$ python -q
>>> import numpy as np
>>> np.set_printoptions(precision=4, suppress=True, linewidth=140, legacy="1.25")
>>> W0 = np.array([[-9.0, 4.0, 0.0], [4.0, -6.0, 4.0], [0.0, 4.0, -2.0]])
>>> evals, evecs = np.linalg.eigh(W0)
>>> x0 = np.array([3, 3, 5])
>>> (np.sign(evecs[:, -1].round(6)) == np.sign(evecs[0, -1].round(6))).astype(int)
array([1, 1, 1])
>>> np.round(x0 @ W0 @ x0 / (x0 @ x0), 4), round(float(evals[0]), 4), round(float(evals[-1]), 4)
(0.1628, -12.3392, 0.9774)
>>> evecs * np.maximum(evals, 0) @ evecs.T
array([[0.053 , 0.1321, 0.1775],
       [0.1321, 0.3296, 0.4428],
       [0.1775, 0.4428, 0.5949]])
>>> np.linalg.eigvals(W0)
array([-12.3392,  -5.6383,   0.9774])
>>> np.poly(W0)
array([  1.,  17.,  52., -68.])
>>> np.kron(np.eye(2, dtype=int), W0)
array([[-9.,  4.,  0., -0.,  0.,  0.],
       [ 4., -6.,  4.,  0., -0.,  0.],
       [ 0.,  4., -2.,  0.,  0., -0.],
       [-0.,  0.,  0., -9.,  4.,  0.],
       [ 0., -0.,  0.,  4., -6.,  4.],
       [ 0.,  0., -0.,  0.,  4., -2.]])
>>> round(np.linalg.det(2 * W0), 4), round(float(np.linalg.det(W0)), 4)
(544.0, 68.0)
>>> np.einsum("ij,ji->", W0, W0)
185.0
>>> round(float(np.linalg.eigvals(W0).sum().real), 4)
-17.0
>>> evals, evecs = np.linalg.eigh(W0)
>>> np.linalg.eigvalsh(W0 @ W0)
array([  0.9553,  31.79  , 152.2547])
>>> np.unique(evals.round(6) + 0, return_counts=True)[1]
array([1, 1, 1])
>>> x0 = np.array([2, 3, -5])
>>> h = np.maximum(W0 @ x0, 0)
>>> np.maximum(W0 @ x0, 0) - np.maximum(-W0 @ x0, 0)
array([ -6., -30.,  22.])
>>> np.tanh(W0 @ x0)
array([-1., -1.,  1.])
>>> np.maximum(W0 @ (3 * x0), 0)
array([ 0.,  0., 66.])
>>> h
array([ 0.,  0., 22.])
>>> X = np.load("data.npy")
>>> X
array([[ 1,  3,  3,  2],
       [ 3,  2,  0,  2],
       [ 1,  2,  0,  2],
       [-2,  1,  3,  0]])
>>> np.linalg.matrix_rank(X, rtol=0.1)
3
>>> round(np.linalg.norm(X, 2) / np.linalg.norm(X), 4)
0.8136
>>> np.linalg.cond(X) > 100
True
>>> w1 = np.array([[1, 0], [0, 1], [2, 1], [3, 0]])
>>> beta = np.array([5, -1])
>>> act = np.maximum(X @ w1 + beta, 0)
>>> np.linalg.matrix_rank(act)
2
>>> (act > 0).mean(axis=0)
array([1., 1.])
>>> W2 = np.array([[0, 1, 2], [0, 0, 1]])
>>> w1 @ W2
array([[0, 1, 2],
       [0, 0, 1],
       [0, 2, 5],
       [0, 3, 6]])
>>> (act @ W2).round(6).argmax(axis=1)
array([2, 2, 2, 2])
>>> feats = np.array([[-0.6, -0.9, -2.0, 1.1],
...     [0.3, 1.8, 0.5, 1.6],
...     [-1.2, 0.9, -1.3, -0.3],
...     [-0.2, -0.7, -0.9, -0.3]])
>>> feats[:, 1] *= 10
>>> feats
array([[-0.6, -9. , -2. ,  1.1],
       [ 0.3, 18. ,  0.5,  1.6],
       [-1.2,  9. , -1.3, -0.3],
       [-0.2, -7. , -0.9, -0.3]])
>>> x0 = np.array([2, -3, 0, 2])
>>> rhs = feats @ x0
>>> rhs
array([ 28. , -50.2, -30. ,  20. ])
>>> np.round(np.linalg.solve(feats, rhs), 4) + 0
array([ 2., -3.,  0.,  2.])
>>> np.round(np.linalg.solve(feats, rhs + feats[:, 0]), 4) + 0
array([ 3., -3.,  0.,  2.])
>>> np.round(np.linalg.solve(feats.T, feats[1]), 4) + 0
array([0., 1., 0., 0.])
>>> np.round(np.linalg.solve(feats, feats[:, 2]), 4) + 0
array([0., 0., 1., 0.])
>>> C2 = feats.T @ feats
>>> np.diag(C2)
array([  1.93, 535.  ,   6.75,   3.95])
>>> np.linalg.matrix_rank(C2)
4
>>> (feats @ feats.T).shape
(4, 4)
>>> C2
array([[  1.93,   1.4 ,   3.09,   0.24],
       [  1.4 , 535.  ,  21.6 ,  18.3 ],
       [  3.09,  21.6 ,   6.75,  -0.74],
       [  0.24,  18.3 ,  -0.74,   3.95]])
>>> np.linalg.eigvalsh(C2)[::-1]
array([536.5119,   7.8465,   3.2365,   0.0352])
>>> arr = np.load("x.npy")
>>> arr
array([[-1.289 ,  0.8661,  0.8415,  0.5262],
       [ 1.5   , -1.6   ,  1.6   , -0.4   ],
       [-1.3   ,  0.9   ,  0.8   ,  0.5   ]])
>>> other = np.array([[0, -2], [-2, -1]])
>>> W2 = np.kron(other, arr)
>>> W2
array([[-0.    ,  0.    ,  0.    ,  0.    ,  2.578 , -1.7322, -1.683 , -1.0524],
       [ 0.    , -0.    ,  0.    , -0.    , -3.    ,  3.2   , -3.2   ,  0.8   ],
       [-0.    ,  0.    ,  0.    ,  0.    ,  2.6   , -1.8   , -1.6   , -1.    ],
       [ 2.578 , -1.7322, -1.683 , -1.0524,  1.289 , -0.8661, -0.8415, -0.5262],
       [-3.    ,  3.2   , -3.2   ,  0.8   , -1.5   ,  1.6   , -1.6   ,  0.4   ],
       [ 2.6   , -1.8   , -1.6   , -1.    ,  1.3   , -0.9   , -0.8   , -0.5   ]])
>>> W2.shape
(6, 8)
>>> U, s, Vh = np.linalg.svd(arr)
>>> np.argmax(s[:-1] / (s[1:] + 1e-6)) + 1
2
>>> other = U[:, :2] @ np.diag(s[:2]) @ Vh[:2]
>>> round(float(np.linalg.norm(arr - other, 2)), 4), np.round(s[2], 4)
(0.0215, 0.0215)
>>> np.round(np.linalg.norm(arr - other) / np.linalg.norm(arr), 4)
0.0057
>>> np.linalg.matrix_rank(other)
2
>>> round(np.abs(arr - other).max(), 4)
0.0136
>>> rng = np.random.default_rng(25122)
>>> other = arr + rng.integers(-2, 3, (3, 2)) @ rng.integers(-2, 3, (2, 4))
>>> other
array([[-1.289 , -0.1339,  1.8415, -1.4738],
       [-0.5   , -3.6   ,  4.6   , -6.4   ],
       [ 2.7   ,  1.9   , -2.2   ,  6.5   ]])
>>> other - arr
array([[ 0., -1.,  1., -2.],
       [-2., -2.,  3., -6.],
       [ 4.,  1., -3.,  6.]])
>>> np.linalg.matrix_rank(other - arr, tol=1e-8)
2
>>> np.abs(other - arr).sum(axis=1)
array([ 4., 13., 14.])
>>> np.round(np.linalg.svd(other - arr, compute_uv=False), 4) + 0
array([10.8419,  1.8585,  0.    ])
>>> U, s, Vh = np.linalg.svd(arr, full_matrices=False)
>>> np.allclose(U * s @ Vh, arr)
True
>>> round(float(np.sqrt((s ** 2).sum())), 4), round(float(np.linalg.norm(arr)), 4)
(3.7837, 3.7837)
>>> U.shape, s.shape, Vh.shape
((3, 3), (3,), (3, 4))
>>> np.round(U.T @ arr @ Vh.T, 4) + 0
array([[3.2182, 0.    , 0.    ],
       [0.    , 1.9898, 0.    ],
       [0.    , 0.    , 0.0215]])
>>> (s > 1e-8).sum()
3
>>> np.linalg.matrix_rank(arr, rtol=0.1)
2
>>> K = np.load("case1.npy")
>>> K
array([[ 8.,  9.,  3.],
       [-6., -4.,  0.],
       [ 0.,  0.,  2.]])
>>> x0 = np.array([-2, 3, 1])
>>> rhs = K @ x0
>>> rhs
array([14.,  0.,  2.])
>>> np.linalg.solve(K, K[:, 0])
array([1., 0., 0.])
>>> np.linalg.solve(K, rhs)
array([-2.,  3.,  1.])
>>> np.round(np.linalg.solve(K.T, K[0]), 4) + 0
array([1., 0., 0.])
>>> np.linalg.solve(K, 3 * rhs)
array([-6.,  9.,  3.])
>>> np.linalg.solve(K, rhs + K[:, 1])
array([-2.,  4.,  1.])
